% python3 -q
>>> import numpy as np
>>> import numpy.linalg as la
>>> np.set_printoptions(precision=4, suppress=True, linewidth=160)
>>> mat = np.array([[50, 48, 18, 26], [48, 72, 36, 12], [18, 36, 36, 0], [26, 12, 0, 20]])
>>> left, sigma, VT = la.svd(mat)
>>> sigma.round(4) + 0
array([132.1964,  36.    ,   9.8036,   0.    ])
>>> out = left[:, :3] @ np.diag(sigma[:3]) @ VT[:3]
>>> round(float(np.abs(mat - out).max()), 4)
0.0
>>> out.round(4) + 0
array([[50., 48., 18., 26.],
       [48., 72., 36., 12.],
       [18., 36., 36.,  0.],
       [26., 12.,  0., 20.]])
>>> np.abs(np.diag(la.qr(mat)[1])) > 1e-9
array([ True,  True,  True, False])
>>> la.lstsq(mat[:-1].T, mat[-1])[2]
np.int32(3)
>>> np.unique(mat.round(6), axis=0).shape
(4, 4)
>>> E = np.array([[29.0, 25.0, 10.0, -35.0],
...     [25.0, 29.0, 10.0, -35.0],
...     [10.0, 10.0, 8.0, -14.0],
...     [-35.0, -35.0, -14.0, 53.0]])
>>> E
array([[ 29.,  25.,  10., -35.],
       [ 25.,  29.,  10., -35.],
       [ 10.,  10.,   8., -14.],
       [-35., -35., -14.,  53.]])
>>> cov = E.T @ E
>>> np.diag(cov)
array([2791., 2791.,  460., 5455.])
>>> la.matrix_rank(cov)
np.int64(4)
>>> np.allclose(cov, cov.T)
True
>>> Lm = la.cholesky(E)
>>> la.eigvalsh(E).min() > 0
np.True_
>>> Lm @ Lm.T
array([[ 29.,  25.,  10., -35.],
       [ 25.,  29.,  10., -35.],
       [ 10.,  10.,   8., -14.],
       [-35., -35., -14.,  53.]])
>>> out = la.inv(E)
>>> out
array([[ 0.1916, -0.0584, -0.0234,  0.0818],
       [-0.0584,  0.1916, -0.0234,  0.0818],
       [-0.0234, -0.0234,  0.2407,  0.0327],
       [ 0.0818,  0.0818,  0.0327,  0.1355]])
>>> np.round(E @ out, 4) + 0
array([[1., 0., 0., 0.],
       [0., 1., 0., 0.],
       [0., 0., 1., 0.],
       [0., 0., 0., 1.]])
>>> round(float(la.cond(E)), 4)
26.75
>>> np.round(la.det(E) * la.det(out), 4)
np.float64(1.0)
>>> np.abs(la.svd(out)[2][-1])
array([0.4927, 0.4927, 0.1971, 0.6897])
>>> np.argsort(-la.norm(out, axis=0).round(6), kind="stable")[:3]
array([2, 0, 1])
>>> la.cond(out) > 100
np.False_
>>> round(la.norm(out, 2) / la.norm(out), 4)
np.float64(0.5772)
>>> [round(float(x), 4) for x in la.svd(out, compute_uv=False)[:3]]
[0.25, 0.25, 0.25]
>>> vals, evecs = la.eigh(E)
>>> x = np.array([0, 0, -1, -2])
>>> x @ E @ x / (x @ x), round(vals[0], 4), round(vals[-1], 4)
(np.float64(32.8), np.float64(4.0), np.float64(107.0))
>>> evecs * np.maximum(vals, 0) @ evecs.T
array([[ 29.,  25.,  10., -35.],
       [ 25.,  29.,  10., -35.],
       [ 10.,  10.,   8., -14.],
       [-35., -35., -14.,  53.]])
>>> evecs * np.abs(vals) @ evecs.T
array([[ 29.,  25.,  10., -35.],
       [ 25.,  29.,  10., -35.],
       [ 10.,  10.,   8., -14.],
       [-35., -35., -14.,  53.]])
>>> X = np.loadtxt("out3.csv", delimiter=",")
>>> X
array([[-0.2,  1.4, -2.8],
       [ 0.2, -0.1,  1.3],
       [-1.6,  0.6,  0.1]])
>>> def softmax(z):
...     e = np.exp(z - z.max(axis=-1, keepdims=True))
...     return e / e.sum(axis=-1, keepdims=True)
... 
>>> softmax(X).sum(axis=1)
array([1., 1., 1.])
>>> np.round(softmax(10 * X[0]), 4) + 0
array([0., 1., 0.])
>>> att = X @ X.T / np.sqrt(3)
>>> softmax(att)[0] @ X
array([-0.2077,  1.3949, -2.7821])
>>> softmax(att).round(6).argmax(axis=1)
array([0, 1, 2])
>>> K = np.load("data.npy")
>>> K
array([[ 7,  0,  6],
       [ 5,  0,  2],
       [ 3,  0, 12],
       [ 5,  0,  8],
       [11,  0, 12],
       [ 3,  0,  2],
       [ 3,  0,  4],
       [ 7,  0, 10],
       [13,  0, 12],
       [ 3,  0,  4],
       [ 9,  0, 10],
       [11,  0,  6],
       [11,  0, 10],
       [11,  0,  4],
       [ 3,  0,  8],
       [11,  0, 10],
       [ 7,  0, 10]])
>>> out = np.array([[3, -3], [-2, 5], [1, -4]])
>>> la.matrix_rank(K @ out)
np.int64(2)
>>> np.vstack([K, out.T]).shape
(19, 3)
>>> np.einsum("ij->j", K)
array([123,   0, 130])
>>> rng = np.random.default_rng(430379)
>>> out = K + rng.integers(-2, 3, (17, 2)) @ rng.integers(-2, 3, (2, 3))
>>> out
array([[ 6,  1,  4],
       [ 6, -2,  4],
       [ 4,  2, 14],
       [ 7,  0, 12],
       [11, -1, 12],
       [ 3,  0,  2],
       [ 3,  1,  4],
       [ 9, -1, 14],
       [14,  1, 14],
       [ 2,  1,  2],
       [11,  0, 14],
       [ 9,  0,  2],
       [10,  0,  8],
       [11,  0,  4],
       [ 1, -1,  4],
       [10,  2,  8],
       [ 9, -1, 14]])
>>> la.matrix_rank(out - K, tol=1e-8)
np.int64(2)
>>> np.abs(out - K).sum(axis=1)
array([4, 5, 5, 6, 1, 0, 1, 7, 4, 4, 6, 6, 3, 0, 7, 5, 7])
>>> out - K
array([[-1,  1, -2],
       [ 1, -2,  2],
       [ 1,  2,  2],
       [ 2,  0,  4],
       [ 0, -1,  0],
       [ 0,  0,  0],
       [ 0,  1,  0],
       [ 2, -1,  4],
       [ 1,  1,  2],
       [-1,  1, -2],
       [ 2,  0,  4],
       [-2,  0, -4],
       [-1,  0, -2],
       [ 0,  0,  0],
       [-2, -1, -4],
       [-1,  2, -2],
       [ 2, -1,  4]])
>>> left, sigma, VT = la.svd(K)
>>> evecs = VT[:(sigma > 1e-8).sum()]
>>> x = K[10] + -3 * K[15] + rng.integers(2) * np.eye(3)[1]
>>> x
array([-24.,   1., -20.])
>>> np.round(evecs.T @ evecs, 4) + 0
array([[1., 0., 0.],
       [0., 0., 0.],
       [0., 0., 1.]])
>>> np.allclose(evecs.T @ evecs @ x, x)
False
>>> ang = np.sort(rng.uniform(-2, 2, 14))
>>> F = np.c_[ang, ang ** 2, ang ** 3] @ np.array([[2, 0, 3], [0, 0, 2], [1, -2, 3]])
>>> F
array([[ -9.3383,  11.5087, -16.2166],
       [ -8.5908,  10.2788, -14.6391],
       [ -7.7459,   8.9101, -12.8865],
       [ -4.5083,   3.9838,  -6.5841],
       [ -3.6651,   2.8362,  -5.1004],
       [ -2.6168,   1.5553,  -3.4004],
       [  2.1392,  -1.0508,   5.2992],
       [  2.7309,  -1.6843,   7.1432],
       [  2.746 ,  -1.7016,   7.1909],
       [  2.8555,  -1.8286,   7.5388],
       [  3.2619,  -2.3205,   8.8416],
       [  6.0259,  -6.2148,  17.959 ],
       [  8.0117,  -9.338 ,  24.6081],
       [ 10.3411, -13.1825,  32.4294]])
>>> labels = F[:, 0] > np.median(F[:, 0])
>>> r0 = F[labels].mean(axis=0) - F[~labels].mean(axis=0)
>>> ((F - F.mean(axis=0)) @ r0 > 0).astype(int)
array([0, 0, 0, 0, 0, 0, 1, 1, 1, 1, 1, 1, 1, 1])
>>> r0
array([ 10.0427, -10.6132,  22.7484])
>>> round((((F - F.mean(axis=0)) @ r0 > 0) == labels).mean(), 4)
np.float64(0.9286)
>>> np.argsort(-np.abs(r0).round(6), kind="stable")
array([2, 1, 0])
>>> Ac = (F - F.mean(axis=0)) / F.std(axis=0)
>>> Ac.std(axis=0)
array([1., 1., 1.])
>>> b = la.lstsq(np.delete(Ac, 0, axis=1), Ac[:, 0])[0]
>>> np.abs(b).argmax()
np.int64(0)
>>> b
array([-0.5254,  0.4663])
>>> x = np.array([2, 1, 1])
>>> rhs = F @ x
>>> np.round(la.pinv(F) @ F, 4) + 0
array([[1., 0., 0.],
       [0., 1., 0.],
       [0., 0., 1.]])
>>> rhs = rhs + 0.02 * rng.normal(size=14)
>>> rhs
array([-23.4096, -21.5497, -19.5   , -11.6065,  -9.5873,  -7.0887,   8.5198,  10.9161,  10.974 ,  11.435 ,  13.0407,  23.7724,  31.318 ,  39.929 ])
>>> b, *_ = la.lstsq(F, rhs)
>>> [round(float(la.norm(la.solve(F.T @ F + lam * np.eye(3), F.T @ rhs))), 2) for lam in (0, 1, 10, 100)]
[2.45, 2.23, 1.49, 1.14]
>>> b
array([1.9985, 0.9952, 0.9988])
>>> np.round(F.T @ (rhs - F @ b), 4) + 0
array([0., 0., 0.])
>>> feats = np.array([[3, 1, 3], [1, 3, 1], [3, 1, 3]])
>>> left, sigma, VT = la.svd(feats)
>>> np.argmax(sigma[:-1] / (sigma[1:] + 1e-6)) + 1
np.int64(2)
>>> out = left[:, :2] @ np.diag(sigma[:2]) @ VT[:2]
>>> round(np.abs(feats - out).max(), 4)
np.float64(0.0)
>>> la.matrix_rank(feats, rtol=0.05)
np.int64(2)
>>> out
array([[3., 1., 3.],
       [1., 3., 1.],
       [3., 1., 3.]])
>>> vals, evecs = la.eigh(out)
>>> x = np.array([-2, -1, 1])
>>> round(float(x @ out @ x / (x @ x)), 4), np.round(vals[0], 4), round(vals[-1], 4)
(1.3333, np.float64(-0.0), np.float64(6.5616))
>>> la.eigvalsh(out[1:, 1:])
array([2., 4.])
>>> np.abs(out).sum(axis=1).max(), round(float(np.abs(vals).max()), 4)
(np.float64(7.0), 6.5616)
>>> r = la.matrix_rank(K)
>>> r
np.int64(2)
>>> N = la.svd(K)[2][r:].T
>>> la.matrix_rank(K.T @ K), la.matrix_rank(K @ K.T)
(np.int64(2), np.int64(2))
>>> [int(la.matrix_rank(np.delete(K, i, axis=0))) for i in range(17)]
[2, 2, 2, 2, 2, 2, 2, 2, 2, 2, 2, 2, 2, 2, 2, 2, 2]
>>> [int(la.matrix_rank(K[:, :j + 1])) for j in range(3)]
[1, 1, 2]
>>> N @ N.T
array([[0., 0., 0.],
       [0., 1., 0.],
       [0., 0., 0.]])
>>> softmax(feats[0])
array([0.4683, 0.0634, 0.4683])
>>> softmax(feats).sum(axis=1)
array([1., 1., 1.])
>>> softmax(feats[0] + 4)
array([0.4683, 0.0634, 0.4683])
>>> att = feats @ feats.T / np.sqrt(3)
>>> softmax(att).round(6).argmax(axis=1)
array([0, 1, 0])
>>> softmax(att)[0] @ feats
array([2.9969, 1.0031, 2.9969])
>>> softmax(att)
array([[0.4992, 0.0016, 0.4992],
       [0.1933, 0.6134, 0.1933],
       [0.4992, 0.0016, 0.4992]])
>>> r0, v = mat[3], mat[1]
>>> r0 @ v
np.int64(2352)
>>> pr = (r0 @ v) / (r0 @ r0) * r0
>>> np.round(la.norm(r0 + v) ** 2 + la.norm(r0 - v) ** 2, 4)
np.float64(20296.0)
>>> pr
array([50.1246, 23.1344,  0.    , 38.5574])
>>> data = np.load("mat.npy")
>>> data
array([[ 1,  2, -1, -2],
       [ 0,  1,  2, -2],
       [ 0,  0,  2, -2],
       [ 0,  0,  0,  0]])
>>> out = data + rng.integers(-2, 3, (4, 3)) @ rng.integers(-2, 3, (3, 4))
>>> out
array([[-3,  6,  3, -6],
       [-4, -1,  2, -7],
       [ 4,  4,  2,  2],
       [ 0,  4,  3,  1]])
>>> la.matrix_rank(out - data, tol=1e-8)
np.int64(3)
>>> np.round(la.svd(out - data, compute_uv=False), 4) + 0
array([10.5683,  8.3522,  1.246 ,  0.    ])
>>> r0 = np.array([1, 2, 2])
>>> out = X + np.outer(r0, np.eye(3)[2])
>>> np.round(la.det(out) / la.det(X), 4), round(float(1 + la.solve(X, r0)[2]), 4)
(np.float64(2.7978), 2.7978)
>>> out
array([[-0.2,  1.4, -1.8],
       [ 0.2, -0.1,  3.3],
       [-1.6,  0.6,  2.1]])
>>> la.matrix_rank(data - data[0, 0] * np.eye(4))
np.int64(3)
>>> [int(la.matrix_rank(la.matrix_power(data, p))) for p in range(1, 5)]
[3, 3, 3, 3]
>>> np.sort(la.eigvals(data))
array([0., 1., 1., 2.])
>>> np.round(np.abs(la.eigvals(data)).max(), 4)
np.float64(2.0)
>>> la.matrix_power(data, 3)
array([[  1,   6,   9, -12],
       [  0,   1,  14, -14],
       [  0,   0,   8,  -8],
       [  0,   0,   0,   0]])
>>> left, sigma, VT = la.svd(data)
>>> sigma
array([4.3195, 2.837 , 0.5413, 0.    ])
>>> out = left[:, :3] @ np.diag(sigma[:3]) @ VT[:3]
>>> np.round(np.abs(data - out).max(), 4)
np.float64(0.0)
>>> out.round(4) + 0
array([[ 1.,  2., -1., -2.],
       [ 0.,  1.,  2., -2.],
       [ 0.,  0.,  2., -2.],
       [ 0.,  0.,  0.,  0.]])
>>> la.matrix_rank(out)
np.int64(3)
>>> labels = rng.integers(0, 3, 4)
>>> W0 = np.array([[3, 0, 2, 2], [2, 1, 0, 3], [1, 2, 2, 0], [0, 1, 2, 0]]) * (labels[:, None] == labels)
>>> W0
array([[3, 0, 0, 0],
       [2, 1, 0, 0],
       [0, 0, 2, 0],
       [0, 0, 2, 0]])
>>> [int(la.matrix_rank(la.matrix_power(W0, p))) for p in range(1, 5)]
[3, 3, 3, 3]
>>> W0 @ W0
array([[9, 0, 0, 0],
       [8, 1, 0, 0],
       [0, 0, 4, 0],
       [0, 0, 4, 0]])
